% python3 -q
>>> import numpy as np
>>> np.set_printoptions(suppress=True, linewidth=200)
>>> def tidy(a):
...     return np.round(a, 2) + 0
... 
>>> A = np.array([[0, 0, 0, 1, 1, 0, 0],
...     [0, 0, 0, 1, 0, 1, 0],
...     [0, 0, 0, 0, 0, 0, 0],
...     [1, 1, 0, 0, 0, 1, 1],
...     [1, 0, 0, 0, 0, 0, 0],
...     [0, 1, 0, 1, 0, 0, 0],
...     [0, 0, 0, 1, 0, 0, 0]])
>>> t3 = np.stack([A, 5 * A, A[::-1]])
>>> print(t3.sum(axis=0))
[[0 0 0 7 6 0 0]
 [0 1 0 7 0 6 0]
 [1 0 0 0 0 0 0]
 [7 7 0 0 0 7 7]
 [6 0 0 0 0 0 0]
 [0 6 0 7 0 1 0]
 [0 0 0 7 1 0 0]]
>>> np.linalg.matrix_rank(t3.reshape(3, -1))
np.int64(2)
>>> left, sv, VT = np.linalg.svd(A)
>>> evecs = VT[:(sv > 1e-8).sum()]
>>> rng = np.random.default_rng(30)
>>> x = A[0] + 5 * A[1] + rng.integers(2) * np.eye(7)[3]
>>> x
array([0., 0., 0., 6., 1., 5., 0.])
>>> np.allclose(evecs.T @ evecs @ x, x)
True
>>> np.linalg.matrix_rank(np.vstack([A, x]))
np.int64(6)
>>> K = np.diag(np.array([-1, 2, -3, 1, -5, -4, 0, -2, 2, -2, -3])) + 4 * np.eye(11, k=1) + 4 * np.eye(11, k=-1)
>>> K
array([[-1.,  4.,  0.,  0.,  0.,  0.,  0.,  0.,  0.,  0.,  0.],
       [ 4.,  2.,  4.,  0.,  0.,  0.,  0.,  0.,  0.,  0.,  0.],
       [ 0.,  4., -3.,  4.,  0.,  0.,  0.,  0.,  0.,  0.,  0.],
       [ 0.,  0.,  4.,  1.,  4.,  0.,  0.,  0.,  0.,  0.,  0.],
       [ 0.,  0.,  0.,  4., -5.,  4.,  0.,  0.,  0.,  0.,  0.],
       [ 0.,  0.,  0.,  0.,  4., -4.,  4.,  0.,  0.,  0.,  0.],
       [ 0.,  0.,  0.,  0.,  0.,  4.,  0.,  4.,  0.,  0.,  0.],
       [ 0.,  0.,  0.,  0.,  0.,  0.,  4., -2.,  4.,  0.,  0.],
       [ 0.,  0.,  0.,  0.,  0.,  0.,  0.,  4.,  2.,  4.,  0.],
       [ 0.,  0.,  0.,  0.,  0.,  0.,  0.,  0.,  4., -2.,  4.],
       [ 0.,  0.,  0.,  0.,  0.,  0.,  0.,  0.,  0.,  4., -3.]])
>>> # symmetric
>>> tidy(np.abs(np.linalg.svd(K)[2][-1]))
array([0.11, 0.03, 0.12, 0.13, 0.15, 0.32, 0.18, 0.31, 0.35, 0.47, 0.6 ])
>>> [round(float(x), 2) for x in np.linalg.svd(K, compute_uv=False)[:3]]
[10.43, 8.01, 7.22]
>>> np.argsort(-np.linalg.norm(K, axis=0).round(6), kind="stable")[:3]
array([4, 5, 2])
>>> print(tidy(np.linalg.norm(K, 2) / np.linalg.norm(K)))
0.52
>>> vals, evecs = np.linalg.eigh(K)
>>> tidy(evecs @ np.diag(vals) @ evecs.T)
array([[-1.,  4.,  0.,  0.,  0.,  0.,  0.,  0.,  0.,  0.,  0.],
       [ 4.,  2.,  4.,  0.,  0.,  0.,  0.,  0.,  0.,  0.,  0.],
       [ 0.,  4., -3.,  4.,  0.,  0.,  0.,  0.,  0.,  0.,  0.],
       [ 0.,  0.,  4.,  1.,  4.,  0.,  0.,  0.,  0.,  0.,  0.],
       [ 0.,  0.,  0.,  4., -5.,  4.,  0.,  0.,  0.,  0.,  0.],
       [ 0.,  0.,  0.,  0.,  4., -4.,  4.,  0.,  0.,  0.,  0.],
       [ 0.,  0.,  0.,  0.,  0.,  4.,  0.,  4.,  0.,  0.,  0.],
       [ 0.,  0.,  0.,  0.,  0.,  0.,  4., -2.,  4.,  0.,  0.],
       [ 0.,  0.,  0.,  0.,  0.,  0.,  0.,  4.,  2.,  4.,  0.],
       [ 0.,  0.,  0.,  0.,  0.,  0.,  0.,  0.,  4., -2.,  4.],
       [ 0.,  0.,  0.,  0.,  0.,  0.,  0.,  0.,  0.,  4., -3.]])
>>> tidy(np.linalg.eigvalsh(K + 3 * np.eye(11)))
array([-7.43, -5.01, -4.22, -2.76, -0.26,  1.07,  3.15,  6.35,  7.42,  9.73,  9.96])
>>> print(tidy(vals.sum()), np.trace(K))
-15.0 -15.0
>>> tidy(evecs.T @ K @ evecs)
array([[-10.43,   0.  ,   0.  ,   0.  ,   0.  ,   0.  ,   0.  ,   0.  ,   0.  ,   0.  ,   0.  ],
       [  0.  ,  -8.01,   0.  ,   0.  ,   0.  ,   0.  ,   0.  ,   0.  ,   0.  ,   0.  ,   0.  ],
       [  0.  ,   0.  ,  -7.22,   0.  ,   0.  ,   0.  ,   0.  ,   0.  ,   0.  ,   0.  ,   0.  ],
       [  0.  ,   0.  ,   0.  ,  -5.76,   0.  ,   0.  ,   0.  ,   0.  ,   0.  ,   0.  ,   0.  ],
       [  0.  ,   0.  ,   0.  ,   0.  ,  -3.26,   0.  ,   0.  ,   0.  ,   0.  ,   0.  ,   0.  ],
       [  0.  ,   0.  ,   0.  ,   0.  ,   0.  ,  -1.93,   0.  ,   0.  ,   0.  ,   0.  ,   0.  ],
       [  0.  ,   0.  ,   0.  ,   0.  ,   0.  ,   0.  ,   0.15,   0.  ,   0.  ,   0.  ,   0.  ],
       [  0.  ,   0.  ,   0.  ,   0.  ,   0.  ,   0.  ,   0.  ,   3.35,   0.  ,   0.  ,   0.  ],
       [  0.  ,   0.  ,   0.  ,   0.  ,   0.  ,   0.  ,   0.  ,   0.  ,   4.42,   0.  ,   0.  ],
       [  0.  ,   0.  ,   0.  ,   0.  ,   0.  ,   0.  ,   0.  ,   0.  ,   0.  ,   6.73,   0.  ],
       [  0.  ,   0.  ,   0.  ,   0.  ,   0.  ,   0.  ,   0.  ,   0.  ,   0.  ,   0.  ,   6.96]])
>>> tidy(evecs.T @ evecs)
array([[1., 0., 0., 0., 0., 0., 0., 0., 0., 0., 0.],
       [0., 1., 0., 0., 0., 0., 0., 0., 0., 0., 0.],
       [0., 0., 1., 0., 0., 0., 0., 0., 0., 0., 0.],
       [0., 0., 0., 1., 0., 0., 0., 0., 0., 0., 0.],
       [0., 0., 0., 0., 1., 0., 0., 0., 0., 0., 0.],
       [0., 0., 0., 0., 0., 1., 0., 0., 0., 0., 0.],
       [0., 0., 0., 0., 0., 0., 1., 0., 0., 0., 0.],
       [0., 0., 0., 0., 0., 0., 0., 1., 0., 0., 0.],
       [0., 0., 0., 0., 0., 0., 0., 0., 1., 0., 0.],
       [0., 0., 0., 0., 0., 0., 0., 0., 0., 1., 0.],
       [0., 0., 0., 0., 0., 0., 0., 0., 0., 0., 1.]])
